% ipython --no-banner

In [1]: import numpy as np

In [2]: np.set_printoptions(suppress=True, linewidth=200)

In [3]: data = np.load("a.npy")

In [4]: data
Out[4]: 
array([[ 1, -3,  0,  0],
       [ 2,  1,  0,  0],
       [ 0,  0,  1, -3],
       [ 0,  0,  2,  1]])

In [5]: rng = np.random.default_rng(58264)

In [6]: lab = rng.permutation(4)

In [7]: lab
Out[7]: array([0, 1, 2, 3])

In [8]: Y = data[lab][:, lab]

In [9]: Y
Out[9]: 
array([[ 1, -3,  0,  0],
       [ 2,  1,  0,  0],
       [ 0,  0,  1, -3],
       [ 0,  0,  2,  1]])

In [10]: np.round(np.sort(np.abs(np.linalg.eigvals(data))), 2)
Out[10]: array([2.65, 2.65, 2.65, 2.65])

In [11]: np.trace(data)
Out[11]: np.int64(4)

In [12]: data @ data
Out[12]: 
array([[-5, -6,  0,  0],
       [ 4, -5,  0,  0],
       [ 0,  0, -5, -6],
       [ 0,  0,  4, -5]])

In [13]: data.inv()
AttributeError: 'numpy.ndarray' object has no attribute 'inv'


In [14]: np.linalg.matrix_power(data, 2)
Out[14]: 
array([[-5, -6,  0,  0],
       [ 4, -5,  0,  0],
       [ 0,  0, -5, -6],
       [ 0,  0,  4, -5]])

In [15]: np.allclose(data @ data.T, data.T @ data)
Out[15]: False

In [16]: (data - data.T) / 2
Out[16]: 
array([[ 0. , -2.5,  0. ,  0. ],
       [ 2.5,  0. ,  0. ,  0. ],
       [ 0. ,  0. ,  0. , -2.5],
       [ 0. ,  0. ,  2.5,  0. ]])

In [17]: (data + data.T) / 2
Out[17]: 
array([[ 1. , -0.5,  0. ,  0. ],
       [-0.5,  1. ,  0. ,  0. ],
       [ 0. ,  0. ,  1. , -0.5],
       [ 0. ,  0. , -0.5,  1. ]])

In [18]: data - data[0]
Out[18]: 
array([[ 0,  0,  0,  0],
       [ 1,  4,  0,  0],
       [-1,  3,  1, -3],
       [-1,  3,  2,  1]])

In [19]: np.diff(data, axis=0)
Out[19]: 
array([[ 1,  4,  0,  0],
       [-2, -1,  1, -3],
       [ 0,  0,  1,  4]])

In [20]: np.abs(data).max()
Out[20]: np.int64(3)

In [21]: data.mean(axis=0)
Out[21]: array([ 0.75, -0.5 ,  0.75, -0.5 ])

In [22]: data.sum(axis=0)
Out[22]: array([ 3, -2,  3, -2])

In [23]: data[:, 4]
IndexError: index 4 is out of bounds for axis 1 with size 4


In [24]: data.shape
Out[24]: (4, 4)

In [25]: data.sum(axis=1)
Out[25]: array([-2,  3, -2,  3])

In [26]: data.ravel(order="F")
Out[26]: array([ 1,  2,  0,  0, -3,  1,  0,  0,  0,  0,  1,  2,  0,  0, -3,  1])

In [27]: data.reshape(2, -1)
Out[27]: 
array([[ 1, -3,  0,  0,  2,  1,  0,  0],
       [ 0,  0,  1, -3,  0,  0,  2,  1]])

In [28]: T = data.reshape(4, 2, -1)

In [29]: T[:, 0]
Out[29]: 
array([[ 1, -3],
       [ 2,  1],
       [ 0,  0],
       [ 0,  0]])

In [30]: np.swapaxes(T, 1, 2)[2]
Out[30]: 
array([[ 0,  1],
       [ 0, -3]])

In [31]: Y = data / np.sqrt((data ** 2).mean(axis=1, keepdims=True))

In [32]: data - data.mean(axis=1, keepdims=True)
Out[32]: 
array([[ 1.5 , -2.5 ,  0.5 ,  0.5 ],
       [ 1.25,  0.25, -0.75, -0.75],
       [ 0.5 ,  0.5 ,  1.5 , -2.5 ],
       [-0.75, -0.75,  1.25,  0.25]])

In [33]: W0 = np.loadtxt("test8.csv", delimiter=",")

In [34]: W0.round(2)
Out[34]: 
array([[ 0.04,  0.08, -0.07, -0.07, -0.03,  0.09, -0.1 ],
       [ 0.08,  0.17, -0.15, -0.15, -0.06,  0.2 , -0.22],
       [-0.07, -0.15,  0.13,  0.13,  0.05, -0.17,  0.19],
       [-0.07, -0.15,  0.13,  0.13,  0.05, -0.17,  0.19],
       [-0.03, -0.06,  0.05,  0.05,  0.02, -0.07,  0.07],
       [ 0.09,  0.2 , -0.17, -0.17, -0.07,  0.22, -0.25],
       [-0.1 , -0.22,  0.19,  0.19,  0.07, -0.25,  0.28]])

In [35]: round(float(np.trace(np.linalg.pinv(W0) @ W0)), 2)
Out[35]: 1.0

In [36]: np.round(W0 @ np.linalg.pinv(W0) @ W0, 2)
Out[36]: 
array([[ 0.04,  0.08, -0.07, -0.07, -0.03,  0.09, -0.1 ],
       [ 0.08,  0.17, -0.15, -0.15, -0.06,  0.2 , -0.22],
       [-0.07, -0.15,  0.13,  0.13,  0.05, -0.17,  0.19],
       [-0.07, -0.15,  0.13,  0.13,  0.05, -0.17,  0.19],
       [-0.03, -0.06,  0.05,  0.05,  0.02, -0.07,  0.07],
       [ 0.09,  0.2 , -0.17, -0.17, -0.07,  0.22, -0.25],
       [-0.1 , -0.22,  0.19,  0.19,  0.07, -0.25,  0.28]])

In [37]: np.linalg.lstsq(W0[:-1].T, W0[-1])[2]
Out[37]: np.int32(1)

In [38]: np.abs(np.diag(np.linalg.qr(W0)[1])) > 1e-9
Out[38]: array([ True, False, False, False, False, False, False])

In [39]: mat = np.array([[0, 8, 2], [0, 0, 2], [0, 0, 0]])

In [40]: left, s, Vh = np.linalg.svd(mat)

In [41]: vecs = Vh[:(s > 1e-8).sum()]

In [42]: vec = mat[2] + 2 * mat[0] + rng.integers(2) * np.eye(3)[1]

In [43]: vec
Out[43]: array([ 0., 16.,  4.])

In [44]: round(np.linalg.norm(vec - vecs.T @ vecs @ vec), 2)
Out[44]: np.float64(0.0)

In [45]: M = np.load("out11.npy")

In [46]: M
Out[46]: 
array([[ 2,  0,  1,  2,  2],
       [ 2,  0,  3,  3,  2],
       [ 3,  1,  4,  3,  4],
       [ 4,  2,  6,  4,  4],
       [ 6,  2,  8,  5,  4],
       [ 8,  4,  9,  6,  6],
       [ 9,  5,  9,  6,  6],
       [ 9,  6,  9,  6,  6],
       [10,  7, 10,  6,  7],
       [12,  7, 11,  8,  8],
       [13,  9, 12,  9, 10],
       [15, 11, 14, 11, 12],
       [17, 13, 15, 13, 14],
       [18, 13, 15, 13, 14],
       [18, 13, 16, 13, 14],
       [20, 15, 18, 14, 16],
       [21, 17, 20, 14, 16],
       [21, 18, 22, 14, 18],
       [23, 19, 24, 15, 19],
       [24, 19, 24, 15, 20],
       [25, 20, 24, 16, 21]])

In [47]: vec = np.array([0, -1, -1, -2, -1])

In [48]: target = M @ vec

In [49]: np.round(np.linalg.solve(M.T @ M, M.T @ target), 2) + 0
Out[49]: array([ 0., -1., -1., -2., -1.])

In [50]: np.round(np.linalg.pinv(M) @ M, 2) + 0
Out[50]: 
array([[1., 0., 0., 0., 0.],
       [0., 1., 0., 0., 0.],
       [0., 0., 1., 0., 0.],
       [0., 0., 0., 1., 0.],
       [0., 0., 0., 0., 1.]])

In [51]: np.round(np.linalg.lstsq(M, target)[0], 2) + 0
Out[51]: array([ 0., -1., -1., -2., -1.])

In [52]: target = target + 0.3 * rng.normal(size=21)

In [53]: target.round(2)
Out[53]: array([ -6.83, -11.09, -15.23, -20.17, -23.93, -31.03, -31.9 , -33.02, -36.08, -42.  , -48.28, -59.11, -68.5 , -67.87, -69.22, -77.07, -80.67, -86.32, -91.99, -93.14, -97.16])

In [54]: c, *_ = np.linalg.lstsq(M, target)

In [55]: round(np.linalg.norm(target - M @ c), 2)
Out[55]: np.float64(0.97)

In [56]: c.round()
Out[56]: array([ 0., -1., -1., -2., -1.])

In [57]: [round(float(np.linalg.norm(np.linalg.solve(M.T @ M + lam * np.eye(5), M.T @ target))), 2) for lam in (0, 1, 10, 100)]
Out[57]: [2.76, 2.53, 2.16, 2.04]

In [58]: c.round(2)
Out[58]: array([ 0.16, -1.03, -1.02, -2.08, -1.09])

In [59]: proj = M @ np.linalg.solve(M.T @ M, M.T)

In [60]: np.allclose(proj @ proj, proj)
Out[60]: True

In [61]: np.round(np.linalg.eigvalsh(proj), 2) + 0
Out[61]: array([0., 0., 0., 0., 0., 0., 0., 0., 0., 0., 0., 0., 0., 0., 0., 0., 1., 1., 1., 1., 1.])
